>>> import numpy as np
>>> np.set_printoptions(precision=2, suppress=True, linewidth=140)
>>> E = np.load("block12.npy")
>>> print(E)
[[ -0.71   5.29   4.7    1.47  -1.57   4.27  -1.56   2.25  -2.53   4.23  -2.94   0.93  -4.77   3.17]
 [ -5.01   0.54  -4.22   0.59  -0.63   2.45   4.59 -11.5   -1.19   3.66   0.94  -2.71  -0.35  -3.23]
 [  0.46   2.17  -8.21  -9.56   4.51  15.5   -2.7   -3.79   6.14   9.54  -0.23 -14.79   8.3    8.06]
 [  2.48   2.29   4.56   0.68   0.8   -0.56  -3.44  -0.71  -6.08   1.55  -5.06   1.73  -2.7    3.92]
 [ -3.19   0.39  -3.89  -0.11   0.32   4.11   2.75  -6.93   0.06   3.95   0.36  -3.7    0.48  -1.03]
 [ -9.73   7.91   3.29   6.69  -4.75   6.27   5.86 -13.79  -6.27   9.01  -2.36   0.48  -9.96  -3.79]
 [-14.45   6.95   3.09  12.28  -8.45  -1.23  12.22 -11.73  -4.04   3.33   3.     6.94 -13.42 -12.02]
 [  7.45  -5.82  -5.92  -6.99   5.08  -1.1   -4.75  -0.95   1.57  -3.12  -1.1   -6.13   9.73   4.4 ]
 [  1.37   7.89   5.49  -2.71   0.27  13.39  -6.16  13.6    1.75   8.57  -3.04  -3.7   -1.18  10.63]
 [  1.3    1.72  -4.07  -5.61   1.71  10.13  -1.88   4.57   4.99   5.14   1.29  -8.06   5.52   5.52]
 [  0.02  -8.21  -4.73   1.92   0.61 -13.45   4.05 -13.69  -3.86  -8.83   1.04   3.94   1.42  -7.97]
 [  7.36  -4.75   0.81  -2.69   2.95  -7.09  -4.05  -2.07  -4.49  -4.75  -4.51   0.61   3.12   2.44]
 [  0.05   5.92   5.89   2.74  -1.01   1.9   -0.96  -5.33  -8.6    4.42  -6.25   2.15  -5.45   3.95]
 [  6.19  -2.33   2.11  -2.09   1.2   -3.2   -4.81  14.17   4.45  -5.44   2.25   1.85   3.     2.12]
 [ -5.82   2.33   0.83   4.72  -3.94  -0.59   4.97  -4.59  -1.72   1.63   2.18   3.34  -4.79  -5.55]
 [ 10.31   3.78   8.86  -3.48   3.93   3.59 -12.42  11.31  -6.11   2.29  -9.92  -0.41   0.02  14.38]
 [  5.22  -7.69  -9.59  -8.4    4.75  -0.09  -2.76   5.98   9.82  -4.92   5.49  -6.93  12.28   1.1 ]]
>>> other = np.c_[E[:, :12] @ np.array([[3, 0, 0, -1, -2, -2, 3, 3, 3, -1, -1, 3],
...     [2, -2, 3, 0, 2, -1, 3, -2, 0, 1, 3, -3],
...     [2, 3, -3, -2, -2, 0, -1, -3, 0, 3, -1, 3],
...     [2, -2, 1, -2, -2, 0, -1, 2, 2, 1, -1, 0],
...     [-1, -1, -3, -3, 1, 2, -3, 1, 3, -1, 2, -3],
...     [0, -3, -1, -3, 1, -3, -3, 2, -3, 0, 2, 1],
...     [3, -3, 3, -3, -1, 2, 0, -2, 2, 0, 3, -1],
...     [3, 2, -2, 3, 3, 1, 0, 3, -2, 0, 0, -2],
...     [3, 1, 0, 1, 0, 0, -1, 2, -2, 1, -1, 0],
...     [2, -1, 2, -3, 1, -2, -3, -2, 1, 1, -3, 1],
...     [2, -1, 3, -3, 2, 1, -1, -1, 0, 3, 0, 0],
...     [-1, 1, 2, 0, 0, -1, -2, 0, 3, -1, 3, 3]]), np.array([2, 2, 0, 0, -1, -2, -2, 2, -1, -1, -2, 2, -2, -2, -2, 1, -1])]
>>> print(other)
[[  18.49   -4.37   -4.    -14.7     9.02  -33.02   -9.61  -17.61  -12.25   15.09    3.76    9.16    2.  ]
 [ -32.97  -66.91   55.8   -56.45  -13.37   -5.12  -20.55  -52.32    7.      2.11    9.75  -11.03    2.  ]
 [  -1.97  -78.3   -19.16  -50.01   59.38  -54.28  -39.32   25.52  -95.64   -7.21  -23.39  -52.34    0.  ]
 [ -17.74   16.68  -25.49   -1.04  -17.88  -21.45   11.38  -15.23   26.32   -8.07   -4.07   22.89    0.  ]
 [ -17.15  -54.94   31.35  -44.01    0.72  -10.97  -22.56  -24.79   -9.07    0.27    2.46  -15.3    -1.  ]
 [ -18.44  -90.99   85.59  -99.96  -26.1   -39.69  -39.36 -115.     13.42   34.13   24.78    9.64   -2.  ]
 [   4.81  -80.6   140.1   -82.13  -35.7    10.85  -31.66 -130.24   39.68   52.75   52.1     4.58   -2.  ]
 [ -34.89   18.09  -54.98   32.06   -0.16    5.2    27.01   57.78   -5.34  -41.82  -28.89   -9.15    2.  ]
 [  67.51    3.87  -54.77   -3.47   70.59  -65.46  -33.     36.01  -86.22   24.91  -10.2   -14.08   -1.  ]
 [  30.23  -31.25  -20.25  -12.41   55.35  -31.41  -22.36   39.3   -74.5     2.95  -13.01  -34.77   -1.  ]
 [ -82.61    6.47   35.97   10.41  -75.55   58.91   38.19  -32.05   92.27  -34.62    6.8    21.54   -2.  ]
 [ -45.09   49.02  -50.95   38.05  -40.53   11.41   44.16   19.46   48.92  -38.7   -19.59   28.09    2.  ]
 [ -20.22  -16.74    6.13  -36.2   -27.74  -38.23    3.9   -54.95   33.71    2.21    9.77   27.48   -2.  ]
 [  45.95   75.83  -59.01   70.73   27.3    17.78   23.48   77.18  -19.16   -1.57  -14.21    1.67   -2.  ]
 [   2.5   -32.18   62.2   -33.52  -12.08    4.13  -14.46  -52.88   16.14   22.41   19.96    5.13   -2.  ]
 [   8.81   72.27 -119.98   44.34   12.5   -54.93   24.31   52.83   -9.19  -20.53  -28.56   28.83    1.  ]
 [   6.74   21.49  -44.33   51.11   41.58   29.74    9.91   95.03  -49.45  -26.53  -25.11  -39.29   -1.  ]]
>>> print(np.linalg.norm(np.linalg.qr(E)[0].T @ other, axis=0) ** 2 / ((other ** 2).sum(axis=0) + 1e-12))
[1.   1.   1.   1.   1.   1.   1.   1.   1.   1.   1.   1.   0.66]
>>> print(np.round(np.linalg.lstsq(E, other[:, 0])[0], 2) + 0)
[ 3.  2.  2.  2. -1.  0.  3.  3.  3.  2.  2. -1.  0.  0.]
>>> x0 = np.array([1, 2, 0, 1, 2, 1, 1, 3, 2, 3, 3, 2, 2, 1])
>>> rhs = E @ x0
>>> coef, lr = np.zeros(14), 1 / np.linalg.norm(E, 2) ** 2
>>> for i in range(6):
...     coef -= lr * E.T @ (E @ coef - rhs)
...     if i % 2 == 0: print(i, round(np.linalg.norm(E @ coef - rhs), 2))
... 
0 86.56
2 55.01
4 37.55
>>> print(np.round(np.linalg.cond(E), 2))
306.66
>>> print(coef)
[-0.13  0.63  0.1  -0.39 -0.12  1.56 -0.31  2.58  1.44  0.62  0.69 -0.5   0.24  0.6 ]
>>> E @ E
Traceback (most recent call last):
  File "<python-input-14>", line 1, in <module>
    E @ E
    ~~^~~
ValueError: matmul: Input operand 1 has a mismatch in its core dimension 0, with gufunc signature (n?,k),(k,m?)->(n?,m?) (size 17 is different from 14)
>>> G = E.T @ E
>>> print(np.linalg.eigvalsh(G)[::-1])
[3918.53 2127.87 1515.02  678.64    4.34    3.38    2.36    1.71    1.65    0.66    0.52    0.42    0.15    0.04]
>>> print((E @ E.T).shape)
(17, 17)
>>> print(np.allclose(G, G.T))
True
>>> left, s, Vt = np.linalg.svd(E)
>>> print(s)
[62.6  46.13 38.92 26.05  2.08  1.84  1.54  1.31  1.28  0.81  0.72  0.65  0.39  0.2 ]
>>> print(np.argmax(s[:-1] / (s[1:] + 1e-6)) + 1)
4
>>> other = left[:, :4] @ np.diag(s[:4]) @ Vt[:4]
>>> print(round(np.abs(E - other).max(), 2))
0.74
>>> print(np.linalg.matrix_rank(E, rtol=0.1))
4
>>> print(round(np.log10(np.linalg.cond(E))))
2
>>> print([round(float(x), 2) for x in np.linalg.svd(E, compute_uv=False)[:3]])
[62.6, 46.13, 38.92]
>>> print(round(float(np.linalg.norm(E, 2) / np.linalg.norm(E)), 2))
0.69
>>> W0 = np.load("dump.npy")
>>> print(W0)
[[2 0 0 2 2 1 1 0 2 0 0]
 [0 2 0 0 2 2 1 1 0 2 0]
 [0 0 2 0 0 2 2 1 1 0 2]
 [2 0 0 2 0 0 2 2 1 1 0]
 [2 2 0 0 2 0 0 2 2 1 1]
 [1 2 2 0 0 2 0 0 2 2 1]
 [1 1 2 2 0 0 2 0 0 2 2]
 [0 1 1 2 2 0 0 2 0 0 2]
 [2 0 1 1 2 2 0 0 2 0 0]
 [0 2 0 1 1 2 2 0 0 2 0]
 [0 0 2 0 1 1 2 2 0 0 2]]
>>> T = np.stack([W0, -3 * W0, W0[::-1]])
>>> print(T.sum(axis=0))
[[-4  0  2 -4 -3 -1  0  2 -4  0  2]
 [ 0 -2  0  1 -3 -2  0 -2  0 -2  0]
 [ 2  0 -3  1  2 -2 -4 -2  0  0 -4]
 [-4  1  1 -2  2  0 -4 -2 -2 -2  2]
 [-3 -3  2  2 -4  0  2 -4 -4  0  0]
 [-1 -2 -2  0  0 -2  0  0 -2 -2 -1]
 [ 0  0 -4 -4  2  0 -4  2  2 -3 -3]
 [ 2 -2 -2 -2 -4  0  2 -2  1  1 -4]
 [-4  0  0 -2 -4 -2  2  1 -3  0  2]
 [ 0 -2  0 -2  0 -2 -3  1  0 -2  0]
 [ 2  0 -4  2  0 -1 -3 -4  2  0 -4]]
>>> print(np.linalg.matrix_rank(T.reshape(3, -1)))
2
>>> print(T.shape)
(3, 11, 11)
>>> print(np.linalg.matrix_rank(T))
[11 11 11]
>>> F = np.load("a.npy")
>>> print(F)
[[3. 2. 0. 0. 0. 0. 0.]
 [2. 0. 2. 0. 0. 0. 0.]
 [0. 2. 2. 2. 0. 0. 0.]
 [0. 0. 2. 2. 2. 0. 0.]
 [0. 0. 0. 2. 3. 2. 0.]
 [0. 0. 0. 0. 2. 1. 2.]
 [0. 0. 0. 0. 0. 2. 1.]]
>>> vals, vecs = np.linalg.eigh(F)
>>> print(vals)
[-2.19 -1.58  0.12  2.07  3.37  4.48  5.75]
>>> print(np.linalg.eigvalsh(F @ F))
[ 0.01  2.51  4.27  4.8  11.36 20.04 33.02]
>>> print(np.round(vecs.T @ F @ vecs, 2) + 0)
[[-2.19  0.    0.    0.    0.    0.    0.  ]
 [ 0.   -1.58  0.    0.    0.    0.    0.  ]
 [ 0.    0.    0.12  0.    0.    0.    0.  ]
 [ 0.    0.    0.    2.07  0.    0.    0.  ]
 [ 0.    0.    0.    0.    3.37  0.    0.  ]
 [ 0.    0.    0.    0.    0.    4.48  0.  ]
 [ 0.    0.    0.    0.    0.    0.    5.75]]
>>> print(np.linalg.eigvalsh(F + 4 * np.eye(7)))
[1.81 2.42 4.12 6.07 7.37 8.48 9.75]
>>> print(np.abs(vecs[:, -1]))
[0.13 0.18 0.38 0.54 0.63 0.32 0.14]
>>> print(np.all(np.linalg.eigvalsh(F) > 0))
False
>>> left, s, Vt = np.linalg.svd(F)
>>> print(s)
[5.75 4.48 3.37 2.19 2.07 1.58 0.12]
>>> print(np.argmax(s[:-1] / (s[1:] + 1e-6)) + 1)
6
>>> other = left[:, :6] @ np.diag(s[:6]) @ Vt[:6]
>>> print(round(np.abs(F - other).max(), 2))
0.05
>>> print(round(float(np.linalg.norm(F - other, 2)), 2), round(float(s[6]), 2))
0.12 0.12
>>> print(np.linalg.matrix_rank(F, rtol=0.05))
6
>>> print(np.round(np.linalg.norm(F - other) / np.linalg.norm(F), 2))
0.01
>>> O, Rm = np.linalg.qr(F)
>>> print(np.round(O @ Rm, 2) + 0)
[[3. 2. 0. 0. 0. 0. 0.]
 [2. 0. 2. 0. 0. 0. 0.]
 [0. 2. 2. 2. 0. 0. 0.]
 [0. 0. 2. 2. 2. 0. 0.]
 [0. 0. 0. 2. 3. 2. 0.]
 [0. 0. 0. 0. 2. 1. 2.]
 [0. 0. 0. 0. 0. 2. 1.]]
>>> print(O)
[[-0.83  0.27  0.37 -0.13  0.02  0.12  0.25]
 [-0.55 -0.4  -0.56  0.19 -0.03 -0.17 -0.38]
 [-0.    0.87 -0.37  0.13 -0.02 -0.12 -0.25]
 [-0.    0.   -0.64 -0.32  0.05  0.29  0.64]
 [-0.    0.   -0.   -0.91 -0.03 -0.17 -0.38]
 [-0.    0.   -0.   -0.    1.   -0.03 -0.06]
 [-0.    0.   -0.   -0.    0.   -0.91  0.41]]
>>> print(np.trace(O @ O.T))
7.0
>>> print(Rm)
[[-3.61 -1.66 -1.11  0.    0.    0.    0.  ]
 [ 0.    2.29  0.94  1.75  0.    0.    0.  ]
 [ 0.    0.   -3.14 -2.02 -1.27  0.    0.  ]
 [ 0.    0.    0.   -2.2  -3.37 -1.81  0.  ]
 [ 0.    0.    0.    0.    2.    0.94  2.  ]
 [ 0.    0.    0.    0.    0.   -2.2  -0.97]
 [ 0.    0.    0.    0.    0.    0.    0.29]]
>>> print(np.abs(np.diag(Rm)))
[3.61 2.29 3.14 2.2  2.   2.2  0.29]
>>> print(O.shape, Rm.shape)
(7, 7) (7, 7)
>>> x0 = np.array([1, -3, -1, 3, 0, 2, -3])
>>> rhs = F @ x0
>>> print(rhs)
[-3.  0. -2.  4. 10. -4.  1.]
>>> print(np.round(np.linalg.solve(F, F[:, 0]), 2) + 0)
[1. 0. 0. 0. 0. 0. 0.]
>>> print(np.round(np.linalg.solve(F, rhs), 2) + 0)
[ 1. -3. -1.  3.  0.  2. -3.]
>>> print(np.round(np.linalg.solve(F, 2 * rhs), 2) + 0)
[ 2. -6. -2.  6.  0.  4. -6.]
>>> print(np.round(np.linalg.solve(F, rhs + F[:, 1]), 2) + 0)
[ 1. -2. -1.  3.  0.  2. -3.]
